In [1]: import numpy as np

In [2]: import numpy.linalg as la

In [3]: np.set_printoptions(suppress=True, linewidth=200)

In [4]: W0 = np.loadtxt("test10.csv", delimiter=",")

In [5]: W0.round(4)
Out[5]: 
array([[0.5   , 0.25  , 0.25  , 0.    , 0.    , 0.    , 0.    ],
       [0.    , 0.6667, 0.    , 0.3333, 0.    , 0.    , 0.    ],
       [0.    , 0.2   , 0.4   , 0.2   , 0.    , 0.2   , 0.    ],
       [0.5   , 0.    , 0.    , 0.5   , 0.    , 0.    , 0.    ],
       [0.    , 0.    , 0.    , 0.3333, 0.3333, 0.3333, 0.    ],
       [0.    , 0.    , 0.3333, 0.3333, 0.    , 0.3333, 0.    ],
       [0.3333, 0.3333, 0.    , 0.    , 0.    , 0.    , 0.3333]])

In [6]: r0 = np.array([1, 3, 0])

In [7]: np.round(np.array([np.convolve(row, r0, "same") for row in W0]), 4)
Out[7]: 
array([[1.75  , 1.    , 0.75  , 0.    , 0.    , 0.    , 0.    ],
       [0.6667, 2.    , 0.3333, 1.    , 0.    , 0.    , 0.    ],
       [0.2   , 1.    , 1.4   , 0.6   , 0.2   , 0.6   , 0.    ],
       [1.5   , 0.    , 0.5   , 1.5   , 0.    , 0.    , 0.    ],
       [0.    , 0.    , 0.3333, 1.3333, 1.3333, 1.    , 0.    ],
       [0.    , 0.3333, 1.3333, 1.    , 0.3333, 1.    , 0.    ],
       [1.3333, 1.    , 0.    , 0.    , 0.    , 0.3333, 1.    ]])

In [8]: np.round(np.polyval(r0, W0[4]), 4)
Out[8]: array([0.    , 0.    , 0.    , 1.1111, 1.1111, 1.1111, 0.    ])

In [9]: np.round(np.convolve(W0[4], r0), 4)
Out[9]: array([0.    , 0.    , 0.    , 0.3333, 1.3333, 1.3333, 1.    , 0.    , 0.    ])

In [10]: Q, Rm = la.qr(W0)

In [11]: Q.shape, Rm.shape
Out[11]: ((7, 7), (7, 7))

In [12]: np.round(Q @ Rm, 4) + 0
Out[12]: 
array([[0.5   , 0.25  , 0.25  , 0.    , 0.    , 0.    , 0.    ],
       [0.    , 0.6667, 0.    , 0.3333, 0.    , 0.    , 0.    ],
       [0.    , 0.2   , 0.4   , 0.2   , 0.    , 0.2   , 0.    ],
       [0.5   , 0.    , 0.    , 0.5   , 0.    , 0.    , 0.    ],
       [0.    , 0.    , 0.    , 0.3333, 0.3333, 0.3333, 0.    ],
       [0.    , 0.    , 0.3333, 0.3333, 0.    , 0.3333, 0.    ],
       [0.3333, 0.3333, 0.    , 0.    , 0.    , 0.    , 0.3333]])

In [13]: np.round(np.abs(np.diag(Rm)), 4)
Out[13]: array([0.7817, 0.7529, 0.5407, 0.6553, 0.287 , 0.1311, 0.1574])

In [14]: np.allclose(Rm.T @ Rm, W0.T @ W0)
Out[14]: True

In [15]: mat = np.load("mat.npy")

In [16]: mat
Out[16]: 
array([[ 0,  0,  0,  0],
       [ 0, -9,  0,  0],
       [ 0,  0,  0,  0],
       [ 0,  0,  0, -3]])

In [17]: mat @ mat
Out[17]: 
array([[ 0,  0,  0,  0],
       [ 0, 81,  0,  0],
       [ 0,  0,  0,  0],
       [ 0,  0,  0,  9]])

In [18]: (mat != 0).astype(int)
Out[18]: 
array([[0, 0, 0, 0],
       [0, 1, 0, 0],
       [0, 0, 0, 0],
       [0, 0, 0, 1]])

In [19]: round(float(la.det(mat)), 4)
Out[19]: 0.0

In [20]: la.matrix_power(mat - np.diag(np.diag(mat)), 4)
Out[20]: 
array([[0, 0, 0, 0],
       [0, 0, 0, 0],
       [0, 0, 0, 0],
       [0, 0, 0, 0]])

In [21]: mat @ mat
Out[21]: 
array([[ 0,  0,  0,  0],
       [ 0, 81,  0,  0],
       [ 0,  0,  0,  0],
       [ 0,  0,  0,  9]])

In [22]: la.matrix_rank(mat - mat[0, 0] * np.eye(4))
Out[22]: np.int64(2)

In [23]: np.round(la.svd(mat, compute_uv=False), 4)
Out[23]: array([9., 3., 0., 0.])

In [24]: np.round(la.norm(mat, axis=0), 4)
Out[24]: array([0., 9., 0., 3.])

In [25]: np.round(la.pinv(mat), 4)
Out[25]: 
array([[ 0.    ,  0.    ,  0.    ,  0.    ],
       [ 0.    , -0.1111,  0.    ,  0.    ],
       [ 0.    ,  0.    ,  0.    ,  0.    ],
       [ 0.    ,  0.    ,  0.    , -0.3333]])

In [26]: A = np.load("case3.npy")

In [27]: A
Out[27]: 
array([[  8,  -4,   9,  -5,  -9,   5,  -9,  -1,   2,  -4,  -4],
       [  9,   8,   1,  -9,  -8,  -9,  -5,  -5,   0,  -2,   4],
       [  1,  -4,  -3,  -4,  -5,   2,  -8,  -9,  -6,   6,  -5],
       [ -4,  -1,  -3,   1,   6,  -5,  -1,   0,  -8,   4,   2],
       [ -1,  -9,  -6,  -3,  -7,   9,  -5,   5,   3,  -9,   8],
       [ -2,  -1,   6,   1,  -1,  -8,  -9,  -8,   8,   1,   7],
       [-10, -20,   7,  13,   7,  23,   1,   9,   2,   0, -12]])

In [28]: np.round(A @ la.pinv(A) @ A, 4) + 0
Out[28]: 
array([[  8.,  -4.,   9.,  -5.,  -9.,   5.,  -9.,  -1.,   2.,  -4.,  -4.],
       [  9.,   8.,   1.,  -9.,  -8.,  -9.,  -5.,  -5.,   0.,  -2.,   4.],
       [  1.,  -4.,  -3.,  -4.,  -5.,   2.,  -8.,  -9.,  -6.,   6.,  -5.],
       [ -4.,  -1.,  -3.,   1.,   6.,  -5.,  -1.,   0.,  -8.,   4.,   2.],
       [ -1.,  -9.,  -6.,  -3.,  -7.,   9.,  -5.,   5.,   3.,  -9.,   8.],
       [ -2.,  -1.,   6.,   1.,  -1.,  -8.,  -9.,  -8.,   8.,   1.,   7.],
       [-10., -20.,   7.,  13.,   7.,  23.,   1.,   9.,   2.,   0., -12.]])

In [29]: np.unique(A.round(6), axis=0).shape
Out[29]: (7, 11)

In [30]: U, sig, Vt = la.svd(A)

In [31]: evecs = Vt[:(sig > 1e-8).sum()]

In [32]: rng = np.random.default_rng(89)

In [33]: x0 = A[0] + 2 * A[4] + rng.integers(2) * np.eye(11)[7]

In [34]: x0
Out[34]: array([  6., -22.,  -3., -11., -23.,  23., -19.,  10.,   8., -22.,  12.])

In [35]: la.matrix_rank(np.vstack([A, x0]))
Out[35]: np.int64(7)

In [36]: U, sig, Vt = la.svd(A)

In [37]: np.argmax(sig[:-1] / (sig[1:] + 1e-6)) + 1
Out[37]: np.int64(6)

In [38]: sig.round(4) + 0
Out[38]: array([44.4218, 27.3764, 19.4487, 17.1395, 15.7534,  6.9321,  0.    ])

In [39]: other = U[:, :6] @ np.diag(sig[:6]) @ Vt[:6]

In [40]: round(la.norm(A - other, 2), 4), round(float(sig[6]), 4)
Out[40]: (np.float64(0.0), 0.0)

In [41]: round(float(la.norm(A - other) / la.norm(A)), 4)
Out[41]: 0.0

In [42]: la.matrix_rank(other)
Out[42]: np.int64(6)

In [43]: [round(float(x), 4) for x in la.svd(mat, compute_uv=False)[:3]]
Out[43]: [9.0, 3.0, 0.0]

In [44]: other = np.array([[-3, -3, 4],
    ...:     [3, 5, 5],
    ...:     [-5, 2, -2],
    ...:     [2, 2, -1],
    ...:     [-3, 0, 4],
    ...:     [-3, -5, -1],
    ...:     [1, -1, -2]])

In [45]: la.matrix_rank(np.vstack([W0, other.T]))
Out[45]: np.int64(7)

In [46]: np.round(W0 @ other, 4)
Out[46]: 
array([[-2.    ,  0.25  ,  2.75  ],
       [ 2.6667,  4.    ,  3.    ],
       [-1.6   ,  1.2   , -0.2   ],
       [-0.5   , -0.5   ,  1.5   ],
       [-1.3333, -1.    ,  0.6667],
       [-2.    , -0.3333, -1.3333],
       [ 0.3333,  0.3333,  2.3333]])

In [47]: np.vstack([W0, other.T]).shape
Out[47]: (10, 7)

In [48]: la.matrix_rank(W0 @ other)
Out[48]: np.int64(3)

In [49]: np.round(other.T @ W0.T, 4)
Out[49]: 
array([[-2.    ,  2.6667, -1.6   , -0.5   , -1.3333, -2.    ,  0.3333],
       [ 0.25  ,  4.    ,  1.2   , -0.5   , -1.    , -0.3333,  0.3333],
       [ 2.75  ,  3.    , -0.2   ,  1.5   ,  0.6667, -1.3333,  2.3333]])

In [50]: np.round(np.einsum("ik,kj->ij", W0, other), 4)
Out[50]: 
array([[-2.    ,  0.25  ,  2.75  ],
       [ 2.6667,  4.    ,  3.    ],
       [-1.6   ,  1.2   , -0.2   ],
       [-0.5   , -0.5   ,  1.5   ],
       [-1.3333, -1.    ,  0.6667],
       [-2.    , -0.3333, -1.3333],
       [ 0.3333,  0.3333,  2.3333]])

In [51]: other = np.array([[-1, -2, -1], [-1, -1, 2], [2, 0, 1]])

In [52]: E = other + other.T

In [53]: E
Out[53]: 
array([[-2, -3,  1],
       [-3, -2,  2],
       [ 1,  2,  2]])

In [54]: other = E / np.sqrt((E ** 2).mean(axis=1, keepdims=True))

In [55]: la.matrix_rank(E - E.mean(axis=1, keepdims=True))
Out[55]: np.int64(2)

In [56]: other[1].round(4)
Out[56]: array([-1.2603, -0.8402,  0.8402])

In [57]: np.round(E - E.mean(axis=1, keepdims=True), 4)
Out[57]: 
array([[-0.6667, -1.6667,  2.3333],
       [-2.    , -1.    ,  3.    ],
       [-0.6667,  0.3333,  0.3333]])

In [58]: lab = rng.permutation(3)

In [59]: lab
Out[59]: array([2, 0, 1])

In [60]: other = E[lab][:, lab]

In [61]: np.round(np.sort(np.abs(la.eigvals(other))), 4)
Out[61]: array([0.7535, 2.8447, 5.5982])

In [62]: other = E + rng.integers(-2, 3, (3, 2)) @ rng.integers(-2, 3, (2, 3))

In [63]: other
Out[63]: 
array([[ 2, -6,  7],
       [ 1, -5,  8],
       [-1,  5, -4]])

In [64]: la.matrix_rank(other - E, tol=1e-8)
Out[64]: np.int64(2)

In [65]: np.round(la.svd(other - E, compute_uv=False), 4) + 0
Out[65]: array([12.9949,  1.4601,  0.    ])

In [66]: np.round(la.eigvals(other), 4)
Out[66]: array([-9.7365,  0.89  ,  1.8465])

In [67]: np.round(np.poly(other), 4)
Out[67]: array([  1.,   7., -25.,  16.])

In [68]: np.einsum("ij,ji->", other, other)
Out[68]: np.int64(99)

In [69]: r0 = np.array([0, 1, 0])

In [70]: other = E + np.outer(r0, np.eye(3)[1])

In [71]: np.round(la.det(other) / la.det(E), 4), np.round(1 + la.solve(E, r0)[1], 4)
Out[71]: (np.float64(1.4167), np.float64(1.4167))

In [72]: la.matrix_rank(la.inv(other) - la.inv(E), tol=1e-8)
Out[72]: np.int64(1)

In [73]: M = np.load("w.npy")

In [74]: M
Out[74]: 
array([[12,  1,  4,  0,  7],
       [ 2,  1,  0,  0,  0],
       [10,  1,  3,  0,  5],
       [ 0,  1,  0,  0,  0],
       [ 0,  1,  0,  0,  0],
       [ 0,  1,  0,  0,  0],
       [ 0,  1,  0,  0,  0],
       [ 0,  1,  0,  0,  0],
       [ 6,  1,  1,  0,  1],
       [ 0,  1,  0,  0,  0],
       [12,  1,  4,  0,  7],
       [ 0,  1,  0,  0,  0],
       [12,  1,  4,  0,  7],
       [10,  1,  3,  0,  5],
       [ 0,  1,  0,  0,  0],
       [ 4,  1,  0,  0,  0],
       [ 6,  1,  1,  0,  1],
       [ 2,  1,  0,  0,  0],
       [ 6,  1,  1,  0,  1],
       [ 4,  1,  0,  0,  0],
       [ 4,  1,  0,  0,  0],
       [ 0,  1,  0,  0,  0],
       [ 8,  1,  2,  0,  3],
       [ 0,  1,  0,  0,  0],
       [ 0,  1,  0,  0,  0],
       [ 0,  1,  0,  0,  0],
       [ 8,  1,  2,  0,  3],
       [ 0,  1,  0,  0,  0],
       [ 8,  1,  2,  0,  3],
       [10,  1,  3,  0,  5],
       [ 0,  1,  0,  0,  0],
       [ 0,  1,  0,  0,  0],
       [ 0,  1,  0,  0,  0],
       [ 2,  1,  0,  0,  0],
       [ 0,  1,  0,  0,  0],
       [ 0,  1,  0,  0,  0],
       [ 2,  1,  0,  0,  0],
       [ 0,  1,  0,  0,  0]])

In [75]: U, sig, Vt = la.svd(M)

In [76]: evecs = Vt[:(sig > 1e-8).sum()]

In [77]: x0 = M[10] + 2 * M[19] + rng.integers(2) * np.eye(5)[4]

In [78]: x0
Out[78]: array([20.,  3.,  4.,  0.,  8.])

In [79]: np.round(la.norm(x0 - evecs.T @ evecs @ x0), 4)
Out[79]: np.float64(0.0)

In [80]: np.round(np.diag(evecs.T @ evecs), 4)
Out[80]: array([1., 1., 1., 0., 1.])

In [81]: np.allclose(evecs.T @ evecs @ x0, x0)
Out[81]: True

In [82]: U, sig, Vt = la.svd(M)

In [83]: sig.round(4)
Out[83]: array([37.7036,  6.2104,  3.9502,  0.5157,  0.    ])

In [84]: np.argmax(sig[:-1] / (sig[1:] + 1e-6)) + 1
Out[84]: np.int64(4)

In [85]: other = U[:, :4] @ np.diag(sig[:4]) @ Vt[:4]

In [86]: la.matrix_rank(M, rtol=0.05)
Out[86]: np.int64(3)

In [87]: round(la.norm(M - other) / la.norm(M), 4)
Out[87]: np.float64(0.0)

In [88]: la.matrix_rank(other)
Out[88]: np.int64(4)

In [89]: r = la.matrix_rank(M)

In [90]: r
Out[90]: np.int64(4)

In [91]: N = la.svd(M)[2][r:].T

In [92]: N[:, 0] / N[np.abs(N[:, 0]).round(6).argmax(), 0]
Out[92]: array([-0., -0., -0.,  1., -0.])

In [93]: N @ N.T
Out[93]: 
array([[0., 0., 0., 0., 0.],
       [0., 0., 0., 0., 0.],
       [0., 0., 0., 0., 0.],
       [0., 0., 0., 1., 0.],
       [0., 0., 0., 0., 0.]])

In [94]: [int(la.matrix_rank(np.delete(M, i, axis=0))) for i in range(38)]
Out[94]: 
[4,
 4,
 4,
 4,
 4,
 4,
 4,
 4,
 4,
 4,
 4,
 4,
 4,
 4,
 4,
 4,
 4,
 4,
 4,
 4,
 4,
 4,
 4,
 4,
 4,
 4,
 4,
 4,
 4,
 4,
 4,
 4,
 4,
 4,
 4,
 4,
 4,
 4]

In [95]: la.matrix_rank(M.T @ M), la.matrix_rank(M @ M.T)
Out[95]: (np.int64(4), np.int64(4))
